$ python3 -q
>>> import numpy as np
>>> import numpy.linalg as la
>>> np.set_printoptions(precision=2, suppress=True, linewidth=200, sign=" ")
>>> rnd = lambda a: np.round(a, 2) + 0
>>> f = np.array([-2, 2, -1, -3])
>>> rng = np.random.default_rng(173)
>>> mat = np.outer(rng.normal(size=16), f) + 0.05 * rng.normal(size=(16, 4))
>>> print(rnd(mat))
[[-1.9   1.97 -0.94 -3.06]
 [ 0.19 -0.22  0.03  0.27]
 [-0.5   0.48 -0.21 -0.74]
 [ 3.62 -3.54  1.84  5.39]
 [ 2.6  -2.57  1.32  3.88]
 [ 0.34 -0.2   0.17  0.28]
 [-1.74  1.75 -0.73 -2.54]
 [-1.94  2.   -0.95 -2.86]
 [-0.48  0.32 -0.23 -0.64]
 [ 4.11 -4.13  2.07  6.3 ]
 [-1.13  0.94 -0.53 -1.51]
 [ 0.96 -0.94  0.4   1.43]
 [ 0.39 -0.26  0.2   0.45]
 [-1.98  2.03 -1.08 -3.15]
 [-0.21  0.18 -0.2  -0.35]
 [-2.02  2.19 -1.12 -3.11]]
>>> vec = np.array([-1, -1, 1, 1])
>>> target = mat @ vec
>>> print(rnd(la.solve(mat.T @ mat, mat.T @ target)))
[-1. -1.  1.  1.]
>>> print(rnd(la.lstsq(mat, target)[0]))
[-1. -1.  1.  1.]
>>> target = target + 0.3 * rng.normal(size=16)
>>> print(rnd(target))
[-3.89  0.43 -1.45  7.59  5.29 -0.03 -2.85 -3.91 -0.03  9.07 -2.15  1.49  0.3  -4.24 -0.54 -4.08]
>>> beta, *_ = la.lstsq(mat, target)
>>> print(rnd(mat.T @ (target - mat @ beta)))
[ 0.  0.  0.  0.]
>>> print([round(float(la.norm(la.solve(mat.T @ mat + lam * np.eye(4), mat.T @ target))), 2) for lam in (0, 1, 10, 100)])
[2.88, 0.98, 0.93, 0.7]
>>> print(rnd(beta))
[-1.8  -0.48  1.21  1.83]
>>> arr = np.load("layer16.npy")
>>> print(rnd(arr))
[[-0.19 -0.06  0.24 -0.15]
 [ 0.12 -0.5  -0.65  0.31]
 [-0.81  0.11 -0.47 -0.02]
 [-0.37 -0.47  0.25 -0.54]
 [ 0.12  0.65 -0.37 -0.46]
 [ 0.37 -0.31 -0.31 -0.61]]
>>> # columns are unit length and at right angles
>>> proj = arr @ la.solve(arr.T @ arr, arr.T)
>>> print(rnd(np.diag(proj)))
[ 0.12  0.78  0.89  0.72  0.78  0.71]
>>> print(rnd(proj @ arr[:, 2]))
[ 0.24 -0.65 -0.47  0.25 -0.37 -0.31]
>>> print(np.allclose(proj @ proj, proj))
True
>>> out = arr + rng.integers(-2, 3, (6, 2)) @ rng.integers(-2, 3, (2, 4))
>>> print(rnd(out))
[[-0.19  3.94  1.24  3.85]
 [ 0.12 -4.5  -2.65  0.31]
 [-0.81  5.11  1.53  1.98]
 [-0.37 -2.47 -0.75 -0.54]
 [ 0.12  3.65  1.63 -2.46]
 [ 0.37 -0.31 -1.31  3.39]]
>>> print(la.matrix_rank(out - arr, tol=1e-8))
2
>>> print(rnd(out - arr))
[[ 0.  4.  1.  4.]
 [ 0. -4. -2.  0.]
 [ 0.  5.  2.  2.]
 [ 0. -2. -1.  0.]
 [ 0.  3.  2. -2.]
 [ 0.  0. -1.  4.]]
>>> print(np.abs(out - arr).sum(axis=1))
[ 9.  6.  9.  3.  7.  5.]
>>> print(rnd(la.svd(out - arr, compute_uv=False)))
[ 9.49  5.92  0.    0.  ]
>>> vec = np.array([0, -2, 0, -2])
>>> target = arr @ vec
>>> print(rnd(la.pinv(arr) @ arr))
[[ 1.  0.  0.  0.]
 [ 0.  1.  0.  0.]
 [ 0.  0.  1.  0.]
 [ 0.  0.  0.  1.]]
>>> target = target + 0.02 * rng.normal(size=6)
>>> print(rnd(target))
[ 0.41  0.38 -0.17  2.04 -0.37  1.84]
>>> beta, *_ = la.lstsq(arr, target)
>>> print(rnd(arr.T @ (target - arr @ beta)))
[ 0.  0.  0.  0.]
>>> print(beta.round())
[-0. -2.  0. -2.]
>>> print(rnd(beta))
[-0.01 -2.01  0.01 -2.  ]
>>> print([round(float(la.norm(la.solve(arr.T @ arr + lam * np.eye(4), arr.T @ target))), 2) for lam in (0, 1, 10, 100)])
[2.83, 1.42, 0.26, 0.03]
>>> print(rnd(arr.T @ arr))
[[ 1.  0.  0.  0.]
 [ 0.  1.  0.  0.]
 [ 0.  0.  1.  0.]
 [ 0.  0.  0.  1.]]
>>> print(rnd(la.norm(arr, axis=0)))
[ 1.  1.  1.  1.]
>>> print(rnd(la.svd(arr, compute_uv=False)))
[ 1.  1.  1.  1.]
>>> A = np.array([[-0.7, 0.3, -3.5],
...     [-0.8, -1.1, 9.0],
...     [1.2, -1.9, 1.5],
...     [-1.1, 1.3, 0.5],
...     [-0.4, -0.7, 7.5],
...     [-0.5, -1.4, 6.5],
...     [-0.9, 0.5, 1.0]])
>>> print(A)
[[-0.7  0.3 -3.5]
 [-0.8 -1.1  9. ]
 [ 1.2 -1.9  1.5]
 [-1.1  1.3  0.5]
 [-0.4 -0.7  7.5]
 [-0.5 -1.4  6.5]
 [-0.9  0.5  1. ]]
>>> theta = np.radians(34)
>>> R = np.eye(3)
>>> R[0, 0] = R[1, 1] = np.cos(theta)
>>> R[0, 1], R[1, 0] = -np.sin(theta), np.sin(theta)
>>> print(rnd(R))
[[ 0.83 -0.56  0.  ]
 [ 0.56  0.83  0.  ]
 [ 0.    0.    1.  ]]
>>> out = A @ R.T
>>> print(rnd(np.abs(out - A).max(axis=0)))
[ 0.87  1.    0.  ]
>>> print(rnd(la.det(R)), rnd(np.trace(R)))
1.0 2.66
>>> print(rnd(out))
[[-0.75 -0.14 -3.5 ]
 [-0.05 -1.36  9.  ]
 [ 2.06 -0.9   1.5 ]
 [-1.64  0.46  0.5 ]
 [ 0.06 -0.8   7.5 ]
 [ 0.37 -1.44  6.5 ]
 [-1.03 -0.09  1.  ]]
>>> print(np.allclose(A @ A.T, out @ out.T))
True
>>> print(rnd(la.svd(A, compute_uv=False)), rnd(la.svd(out, compute_uv=False)))
[ 14.13   3.     0.98] [ 14.13   3.     0.98]
>>> X = np.load("test17.npy")
>>> print(X)
[[ 0  0  1]
 [ 1  0  0]
 [ 0  1  0]]
>>> # a transition matrix
>>> print(X @ X.T)
[[ 1  0  0]
 [ 0  1  0]
 [ 0  0  1]]
>>> print(X.T @ X)
[[ 1  0  0]
 [ 0  1  0]
 [ 0  0  1]]
>>> print(rnd(np.fft.fft(X[0])))
[ 1. +0.j   -0.5+0.87j -0.5-0.87j]
>>> vec = np.array([2, -1, -3])
>>> print(rnd(np.abs(la.eigvals(X))))
[ 1.  1.  1.]
>>> print(rnd(la.det(X)))
1.0
>>> print(X.T @ (X @ vec))
[ 2 -1 -3]
>>> print(rnd(la.norm(vec)), rnd(la.norm(X @ vec)))
3.74 3.74
>>> print(3 - la.matrix_rank(X - np.eye(3), tol=1e-8))
1
>>> print(rnd(la.inv(X)))
[[ 0.  1.  0.]
 [ 0.  0.  1.]
 [ 1.  0.  0.]]
>>> out = np.array([[3, 1, 2], [0, 3, 2]])
>>> basis = np.kron(out, X)
>>> print(rnd(la.norm(basis, 2)), rnd(la.norm(out, 2) * la.norm(X, 2)))
4.53 4.53
>>> print(basis)
[[ 0  0  3  0  0  1  0  0  2]
 [ 3  0  0  1  0  0  2  0  0]
 [ 0  3  0  0  1  0  0  2  0]
 [ 0  0  0  0  0  3  0  0  2]
 [ 0  0  0  3  0  0  2  0  0]
 [ 0  0  0  0  3  0  0  2  0]]
>>> feats = np.load("mat.npy")
>>> print(feats)
[[-0.4  0.6 -0.1 -0.6]
 [ 0.5  0.3  1.1 -0.9]
 [ 0.2 -0.9  0.8 -1.7]
 [-1.1  0.3 -1.1 -0.2]
 [-0.2 -0.9  0.4 -1.8]
 [ 0.4 -0.1 -0.5 -0.9]
 [ 0.2  0.2 -1.3 -0.4]
 [-1.7 -0.1  0.5 -1.4]
 [-1.3 -1.3  1.3  2.5]
 [ 7.5  1.5  2.5  0.5]
 [ 0.3  0.8  0.  -0.7]
 [-1.1 -1.1 -1.3 -1.1]
 [-0.7  1.3 -1.7 -1.2]
 [-1.1 -1.4  0.8  2. ]
 [-2.1 -2.1  0.2 -1.7]
 [-1.1  1.4 -1.6  0. ]
 [ 0.5  1.2  0.8  0.4]
 [-0.8 -1.1  1.1  0.1]
 [ 0.8 -0.8 -0.2 -1.6]
 [ 0.4  0.5  0.6  1. ]
 [-0.4 -0.9 -0.2  1.4]]
>>> O, R = la.qr(feats)
>>> print(rnd(O @ R))
[[-0.4  0.6 -0.1 -0.6]
 [ 0.5  0.3  1.1 -0.9]
 [ 0.2 -0.9  0.8 -1.7]
 [-1.1  0.3 -1.1 -0.2]
 [-0.2 -0.9  0.4 -1.8]
 [ 0.4 -0.1 -0.5 -0.9]
 [ 0.2  0.2 -1.3 -0.4]
 [-1.7 -0.1  0.5 -1.4]
 [-1.3 -1.3  1.3  2.5]
 [ 7.5  1.5  2.5  0.5]
 [ 0.3  0.8  0.  -0.7]
 [-1.1 -1.1 -1.3 -1.1]
 [-0.7  1.3 -1.7 -1.2]
 [-1.1 -1.4  0.8  2. ]
 [-2.1 -2.1  0.2 -1.7]
 [-1.1  1.4 -1.6  0. ]
 [ 0.5  1.2  0.8  0.4]
 [-0.8 -1.1  1.1  0.1]
 [ 0.8 -0.8 -0.2 -1.6]
 [ 0.4  0.5  0.6  1. ]
 [-0.4 -0.9 -0.2  1.4]]
>>> print(np.allclose(R.T @ R, feats.T @ feats))
True
>>> out = feats + rng.integers(-2, 3, (21, 3)) @ rng.integers(-2, 3, (3, 4))
>>> print(rnd(out))
[[ 1.6  4.6  1.9  2.4]
 [-1.5 -0.7  1.1 -1.9]
 [ 2.2  7.1  4.8 -1.7]
 [-5.1 -2.7 -1.1  2.8]
 [-5.2 -3.9  0.4 -1.8]
 [ 2.4  3.9  1.5  2.1]
 [-3.8  4.2  2.7  1.6]
 [ 2.3  5.9  2.5 -2.4]
 [-3.3  0.7  3.3  3.5]
 [ 7.5 -4.5 -1.5 -3.5]
 [ 7.3 -1.2 -4.  -3.7]
 [-1.1  1.9  0.7  0.9]
 [-6.7  0.3  0.3  2.8]
 [ 2.9 -3.4 -1.2  7. ]
 [-2.1 -4.1 -1.8 -8.7]
 [-3.1 -6.6 -5.6  0. ]
 [ 0.5  2.2  0.8 -4.6]
 [-3.8  0.9  3.1 -1.9]
 [ 0.8  0.2 -0.2 -6.6]
 [-5.6  0.5  2.6  0. ]
 [ 0.6  6.1  3.8  3.4]]
>>> print(rnd(out - feats))
[[ 2.  4.  2.  3.]
 [-2. -1.  0. -1.]
 [ 2.  8.  4.  0.]
 [-4. -3.  0.  3.]
 [-5. -3.  0.  0.]
 [ 2.  4.  2.  3.]
 [-4.  4.  4.  2.]
 [ 4.  6.  2. -1.]
 [-2.  2.  2.  1.]
 [ 0. -6. -4. -4.]
 [ 7. -2. -4. -3.]
 [ 0.  3.  2.  2.]
 [-6. -1.  2.  4.]
 [ 4. -2. -2.  5.]
 [ 0. -2. -2. -7.]
 [-2. -8. -4.  0.]
 [ 0.  1.  0. -5.]
 [-3.  2.  2. -2.]
 [ 0.  1.  0. -5.]
 [-6.  0.  2. -1.]
 [ 1.  7.  4.  2.]]
>>> print(la.matrix_rank(out - feats, tol=1e-8))
3
>>> out = feats / la.norm(feats, axis=1, keepdims=True)
>>> cov = out @ out.T
>>> print(rnd(la.norm(out, axis=1)))
[ 1.  1.  1.  1.  1.  1.  1.  1.  1.  1.  1.  1.  1.  1.  1.  1.  1.  1.  1.  1.  1.]
>>> print(np.argwhere(np.triu(np.abs(cov) > 0.95, 1)))
[[  2   4]
 [  8  13]
 [ 10  20]]
>>> print((cov - 2 * np.eye(21)).round(6).argmax(axis=1))
[ 12   2   4  15   2  18  12  14  13  16   0  14  15   8   7   3  19  13   5  16  13]
>>> cov = feats.T @ feats
>>> print(np.allclose(cov, cov.T))
True
>>> print(la.matrix_rank(cov))
4
>>> print(rnd(np.diag(cov)))
[ 73.2   22.38  23.47  32.49]
>>> dist = la.norm(feats[:, None] - feats[None], axis=-1)
>>> print(np.flatnonzero(dist[5] < dist.mean() / 2))
[  0   5   6  10  18]
>>> print(dist.shape)
(21, 21)
>>> J = np.load("arr.npy")
>>> print(J)
[[ 2.02 -0.17 -0.07 -0.03]
 [-0.17  2.31  0.85 -0.38]
 [-0.07  0.85  1.55 -0.25]
 [-0.03 -0.38 -0.25  1.12]]
>>> w, vecs = la.eigh(J)
>>> vec = np.array([5, 3, 7, -8])
>>> print(rnd(vec @ J @ vec / (vec @ vec)), rnd(w[0]), rnd(w[-1]))
1.99 1.0 3.0
>>> print(rnd(la.eigvalsh(J[1:, 1:])))
[ 1.    1.01  2.97]
>>> print(np.abs(J).sum(axis=1).max(), rnd(np.abs(w).max()))
3.71 3.0
>>> print((np.sign(vecs[:, -1].round(6)) == np.sign(vecs[0, -1].round(6))).astype(int))
[ 1  0  0  1]
